$ ipython --no-banner

In [1]: import numpy as np

In [2]: from numpy import linalg as LA

In [3]: np.set_printoptions(suppress=True, linewidth=160)

In [4]: def rnd(a):
   ...:     return np.round(a, 2) + 0
   ...: 

In [5]: K = np.loadtxt("x.csv", delimiter=",")

In [6]: K
Out[6]: 
array([[4., 7., 4., 6., 5., 3., 2., 6., 9.],
       [7., 4., 7., 4., 6., 5., 3., 2., 6.],
       [4., 7., 4., 7., 4., 6., 5., 3., 2.],
       [6., 4., 7., 4., 7., 4., 6., 5., 3.],
       [5., 6., 4., 7., 4., 7., 4., 6., 5.],
       [3., 5., 6., 4., 7., 4., 7., 4., 6.],
       [2., 3., 5., 6., 4., 7., 4., 7., 4.],
       [6., 2., 3., 5., 6., 4., 7., 4., 7.],
       [9., 6., 2., 3., 5., 6., 4., 7., 4.]])

In [7]: U, sv, Vt = LA.svd(K, full_matrices=False)

In [8]: rnd(Vt @ Vt.T)
Out[8]: 
array([[1., 0., 0., 0., 0., 0., 0., 0., 0.],
       [0., 1., 0., 0., 0., 0., 0., 0., 0.],
       [0., 0., 1., 0., 0., 0., 0., 0., 0.],
       [0., 0., 0., 1., 0., 0., 0., 0., 0.],
       [0., 0., 0., 0., 1., 0., 0., 0., 0.],
       [0., 0., 0., 0., 0., 1., 0., 0., 0.],
       [0., 0., 0., 0., 0., 0., 1., 0., 0.],
       [0., 0., 0., 0., 0., 0., 0., 1., 0.],
       [0., 0., 0., 0., 0., 0., 0., 0., 1.]])

In [9]: rnd(np.sqrt((sv ** 2).sum())), rnd(LA.norm(K))
Out[9]: (np.float64(47.29), np.float64(47.29))

In [10]: rnd(U.T @ U)
Out[10]: 
array([[1., 0., 0., 0., 0., 0., 0., 0., 0.],
       [0., 1., 0., 0., 0., 0., 0., 0., 0.],
       [0., 0., 1., 0., 0., 0., 0., 0., 0.],
       [0., 0., 0., 1., 0., 0., 0., 0., 0.],
       [0., 0., 0., 0., 1., 0., 0., 0., 0.],
       [0., 0., 0., 0., 0., 1., 0., 0., 0.],
       [0., 0., 0., 0., 0., 0., 1., 0., 0.],
       [0., 0., 0., 0., 0., 0., 0., 1., 0.],
       [0., 0., 0., 0., 0., 0., 0., 0., 1.]])

In [11]: rnd(np.abs(Vt[0]))
Out[11]: array([0.34, 0.33, 0.31, 0.34, 0.36, 0.34, 0.31, 0.33, 0.34])

In [12]: rnd(sv / sv[0])
Out[12]: array([1.  , 0.17, 0.15, 0.15, 0.12, 0.09, 0.08, 0.04, 0.01])

In [13]: U.shape, sv.shape, Vt.shape
Out[13]: ((9, 9), (9,), (9, 9))

In [14]: rnd(np.cumsum(sv ** 2) / np.sum(sv ** 2))
Out[14]: array([0.9 , 0.93, 0.95, 0.97, 0.98, 0.99, 1.  , 1.  , 1.  ])

In [15]: np.allclose(U * sv @ Vt, K)
Out[15]: True

In [16]: rnd(sv)
Out[16]: array([44.97,  7.71,  6.77,  6.76,  5.19,  4.23,  3.77,  1.82,  0.25])

In [17]: r0 = np.array([1, 3, 1, 0, 3, 1, 1, 2, 1])

In [18]: Y = K + np.outer(r0, np.eye(9)[2])

In [19]: rnd(LA.det(Y) / LA.det(K)), rnd(1 + LA.solve(K, r0)[2])
Out[19]: (np.float64(2.52), np.float64(2.52))

In [20]: LA.matrix_rank(Y - K)
Out[20]: np.int64(1)

In [21]: LA.matrix_rank(LA.inv(Y) - LA.inv(K), tol=1e-8)
Out[21]: np.int64(1)

In [22]: vec = np.array([-3, -3, -1, -1, 1, -1, -2, 1, -2])

In [23]: y = K @ vec

In [24]: b, lr = np.zeros(9), 1 / LA.norm(K, 2) ** 2

In [25]: for i in range(50):
    ...:     b -= lr * K.T @ (K @ b - y)
    ...:     if i % 10 == 0: print(i, round(LA.norm(K @ b - y), 2))
    ...: 
0 16.39
10 14.25
20 12.47
30 10.98
40 9.72

In [26]: rnd(b)
Out[26]: array([-2.13, -1.91, -0.72, -1.23, -1.21, -1.07, -0.9 , -0.3 , -1.32])

In [27]: rnd(LA.cond(K))
Out[27]: np.float64(180.25)

In [28]: cov = K.T @ K

In [29]: np.trace(cov), (K ** 2).sum()
Out[29]: (np.float64(2236.0), np.float64(2236.0))

In [30]: np.diag(cov)
Out[30]: array([272., 240., 220., 252., 268., 252., 220., 240., 272.])

In [31]: rnd(LA.eigvalsh(cov)[::-1])
Out[31]: array([2022.47,   59.5 ,   45.9 ,   45.74,   26.91,   17.89,   14.23,    3.3 ,    0.06])

In [32]: rng = np.random.default_rng(846)

In [33]: lab = rng.permutation(9)

In [34]: Y = K[:, lab] * rng.choice([-1, 1], 9)

In [35]: Y
Out[35]: 
array([[-4., -6., -5., -3.,  6., -9., -2.,  4., -7.],
       [-7., -2., -6., -5.,  4., -6., -3.,  7., -4.],
       [-4., -3., -4., -6.,  7., -2., -5.,  4., -7.],
       [-7., -5., -7., -4.,  4., -3., -6.,  6., -4.],
       [-4., -6., -4., -7.,  7., -5., -4.,  5., -6.],
       [-6., -4., -7., -4.,  4., -6., -7.,  3., -5.],
       [-5., -7., -4., -7.,  6., -4., -4.,  2., -3.],
       [-3., -4., -6., -4.,  5., -7., -7.,  6., -2.],
       [-2., -7., -5., -6.,  3., -4., -4.,  9., -6.]])

In [36]: U, _, Vt = LA.svd(K.T @ Y)

In [37]: print(rnd(U @ Vt))
[[ 0.  0.  0.  0.  0.  0.  0.  1.  0.]
 [ 0.  0.  0.  0.  0.  0.  0.  0. -1.]
 [-1.  0.  0.  0.  0.  0.  0.  0.  0.]
 [ 0.  0.  0.  0.  1.  0.  0.  0.  0.]
 [ 0.  0. -1.  0.  0.  0.  0.  0.  0.]
 [ 0.  0.  0. -1.  0.  0.  0.  0.  0.]
 [ 0.  0.  0.  0.  0.  0. -1.  0.  0.]
 [ 0. -1.  0.  0.  0.  0.  0.  0.  0.]
 [ 0.  0.  0.  0.  0. -1.  0.  0.  0.]]

In [38]: X = np.loadtxt("m.csv", delimiter=",")

In [39]: X
Out[39]: 
array([[0., 1., 1.],
       [1., 0., 1.],
       [1., 1., 0.]])

In [40]: O = X.astype(float).copy()

In [41]: for j in range(3):
    ...:     O[:, j] -= O[:, :j] @ (O[:, :j].T @ O[:, j])
    ...:     O[:, j] /= LA.norm(O[:, j])
    ...: 

In [42]: print(rnd(O))
[[ 0.    0.82  0.58]
 [ 0.71 -0.41  0.58]
 [ 0.71  0.41 -0.58]]

In [43]: rnd(O.T @ O)
Out[43]: 
array([[1., 0., 0.],
       [0., 1., 0.],
       [0., 0., 1.]])

In [44]: rnd(O.T @ X)
Out[44]: 
array([[1.41, 0.71, 0.71],
       [0.  , 1.22, 0.41],
       [0.  , 0.  , 1.15]])

In [45]: F = np.load("sample13.npy")

In [46]: F
Out[46]: 
array([[  0.1 ,  -0.4 ,  -0.6 ,   1.1 ,   0.47,   0.8 ],
       [  0.8 ,   0.6 ,   1.3 ,   0.1 ,   3.99,  -1.2 ],
       [  0.5 ,   1.5 ,   0.6 ,   0.1 ,   2.47,   0.7 ],
       [  1.  ,  -0.3 ,   0.  ,  -0.2 ,   5.03,   0.8 ],
       [  1.  ,   0.6 ,  -1.2 ,   0.2 ,   5.01,   0.5 ],
       [ -1.6 ,  -0.3 ,  -0.6 ,   0.4 ,  -8.01,  -0.8 ],
       [ -0.2 ,   0.2 ,  -0.1 ,   0.  ,  -0.97,   0.6 ],
       [ -0.8 ,   1.6 ,  -0.7 ,   0.1 ,  -4.02,  -0.4 ],
       [  0.2 ,   0.8 ,   1.2 ,  -0.8 ,   1.  ,  -0.8 ],
       [  0.6 ,   0.1 ,  -0.8 ,   2.9 ,   2.96,   0.6 ],
       [ -1.1 ,  -0.9 ,   0.3 ,  -0.1 ,  -5.48,   1.1 ],
       [  1.2 ,  -0.8 ,   0.9 ,   0.6 ,   5.98,   0.4 ],
       [  0.4 ,   0.7 ,   1.7 ,  -0.6 ,   2.02,   0.2 ],
       [  0.8 ,  -1.  ,  -0.2 ,   0.6 ,   3.98,  -0.4 ],
       [  1.  ,   0.7 ,  -1.3 ,   2.2 ,   5.  ,   0.4 ],
       [ -0.2 ,  -1.1 ,   2.6 ,  -1.1 ,  -1.01,   0.7 ],
       [ -1.2 ,  -0.1 ,   0.3 ,   1.2 ,  -5.97,   0.4 ],
       [  0.6 ,   0.5 ,   0.4 ,   0.4 ,   2.99,   0.7 ],
       [ -0.5 ,   0.3 ,  -0.2 ,   0.3 ,  -2.51,   2.  ],
       [ -0.3 ,   0.7 ,  -0.1 ,  -0.6 ,  -1.53,  -1.8 ],
       [ -1.  ,   0.2 ,   2.1 ,  -0.5 ,  -4.98,  -0.8 ],
       [  0.8 ,   0.8 ,   0.5 ,   0.3 ,   4.03,   0.6 ],
       [ -0.8 ,  -2.  ,   0.1 ,  -0.3 ,  -3.98,   0.  ],
       [ -0.1 ,  -1.6 ,  -0.8 ,  -0.9 ,  -0.44,  -0.2 ],
       [ -0.2 ,   1.  ,   0.7 ,   0.6 ,  -1.02,   0.4 ],
       [ -0.6 ,  -1.6 ,   0.9 ,   0.7 ,  -3.01,   1.3 ],
       [  0.8 ,  -1.8 ,   0.2 ,   1.  ,   4.  ,   0.7 ],
       [  0.1 ,   0.6 ,  -0.2 ,   1.1 ,   0.47,  -1.1 ],
       [ -2.9 ,  -0.8 ,  -0.4 ,  -0.1 , -14.5 ,   0.3 ],
       [ -0.2 ,  -1.3 ,   1.4 ,   0.2 ,  -1.02,   1.  ],
       [  3.1 ,  -0.9 ,   0.5 ,   0.4 ,  15.51,   0.3 ],
       [  0.5 ,  -0.4 ,  -1.  ,   0.8 ,   2.52,   2.5 ],
       [  1.  ,   0.  ,   1.2 ,  -1.  ,   4.99,   0.8 ],
       [ -2.1 ,   0.3 ,  -0.2 ,  -0.5 , -10.54,  -0.6 ],
       [ -1.2 ,   0.1 ,   0.8 ,   2.1 ,  -5.96,   0.3 ]])

In [47]: Y = F + rng.integers(-2, 3, (35, 5)) @ rng.integers(-2, 3, (5, 6))

In [48]: rnd(Y)
Out[48]: 
array([[  4.1 ,  -1.4 ,   0.4 ,   2.1 ,   2.47,   2.8 ],
       [  5.8 ,  -4.4 ,   0.3 ,  -0.9 ,   6.99,  -3.2 ],
       [ -0.5 ,   5.5 ,  -6.4 ,   5.1 ,   1.47,   3.7 ],
       [ -2.  ,   4.7 ,  -9.  ,   2.8 ,   2.03,   2.8 ],
       [  3.  ,   1.6 ,  -2.2 ,  -0.8 ,   5.01,  -1.5 ],
       [ -1.6 ,   1.7 ,  -3.6 ,   0.4 ,  -9.01,  -1.8 ],
       [ -0.2 ,   3.2 ,   5.9 ,  -3.  ,  -1.97,  -2.4 ],
       [ -4.8 ,   0.6 ,  -4.7 ,   2.1 ,  -5.02,   1.6 ],
       [  6.2 ,  -2.2 ,   1.2 ,   5.2 ,   6.  ,   3.2 ],
       [  3.6 ,   3.1 ,  -0.8 ,   2.9 ,   2.96,   0.6 ],
       [  2.9 ,  -1.9 ,  -7.7 ,   6.9 ,  -2.48,   4.1 ],
       [  1.2 ,  -1.8 ,   3.9 ,  -5.4 ,   4.98,  -5.6 ],
       [  0.4 ,  -2.3 ,   7.7 ,  -6.6 ,   2.02,  -4.8 ],
       [  7.8 ,  -5.  ,   3.8 ,   7.6 ,  10.98,   0.6 ],
       [ -3.  ,   2.7 ,   6.7 ,  -4.8 ,   2.  ,  -5.6 ],
       [  7.8 ,  -6.1 ,   7.6 ,   0.9 ,   4.99,  -0.3 ],
       [  4.8 ,  -4.1 ,   6.3 ,   1.2 ,  -1.97,   2.4 ],
       [  0.6 ,   4.5 ,   0.4 ,  -2.6 ,  -0.01,   4.7 ],
       [  1.5 ,  -0.7 ,  -7.2 ,   5.3 ,  -0.51,   2.  ],
       [ -4.3 ,   1.7 ,   4.9 ,  -4.6 ,  -3.53,  -6.8 ],
       [ -3.  ,   4.2 ,  -2.9 ,  -2.5 ,  -8.98,   3.2 ],
       [  8.8 ,  -7.2 ,   5.5 ,   5.3 ,  12.03,   1.6 ],
       [  2.2 ,  -3.  ,   9.1 ,  -0.3 ,  -0.98,  -3.  ],
       [ -1.1 ,  -5.6 ,  -4.8 ,   1.1 ,   0.56,   1.8 ],
       [ -1.2 ,   7.  ,  -0.3 ,  -6.4 ,  -6.02,  -2.6 ],
       [  0.4 ,  -5.6 ,   1.9 ,   4.7 ,  -0.01,   5.3 ],
       [  3.8 ,  -5.8 ,   9.2 ,   1.  ,   8.  ,  -2.3 ],
       [  2.1 ,  -4.4 ,   4.8 ,   3.1 ,   4.47,  -2.1 ],
       [-14.9 ,   5.2 ,  -3.4 ,  -6.1 , -23.5 ,   1.3 ],
       [-10.2 ,   2.7 ,   0.4 ,  -3.8 ,  -7.02,  -3.  ],
       [ -0.9 ,  -1.9 ,  -9.5 ,  -0.6 ,  12.51,   1.3 ],
       [ -3.5 ,  -0.4 ,   1.  ,   2.8 ,   2.52,   0.5 ],
       [  4.  ,  -2.  ,   1.2 ,  -4.  ,   5.99,  -4.2 ],
       [  1.9 ,  -3.7 ,   6.8 ,  -2.5 ,  -7.54,  -1.6 ],
       [  1.8 ,  -4.9 ,   9.8 ,  -0.9 ,  -2.96,  -1.7 ]])

In [49]: rnd(np.abs(Y - F).sum(axis=1))
Out[49]: 
array([11., 17., 21., 25.,  7.,  7., 16., 14., 24.,  6., 26., 17., 20., 30., 30., 27., 22., 14., 17., 21., 21., 35., 19., 14., 23., 17., 23., 19., 37., 29.,
       20., 10., 14., 21., 25.])

In [50]: print(rnd(LA.svd(Y - F, compute_uv=False)))
[43.53 34.87 13.46 13.19 10.15  0.  ]
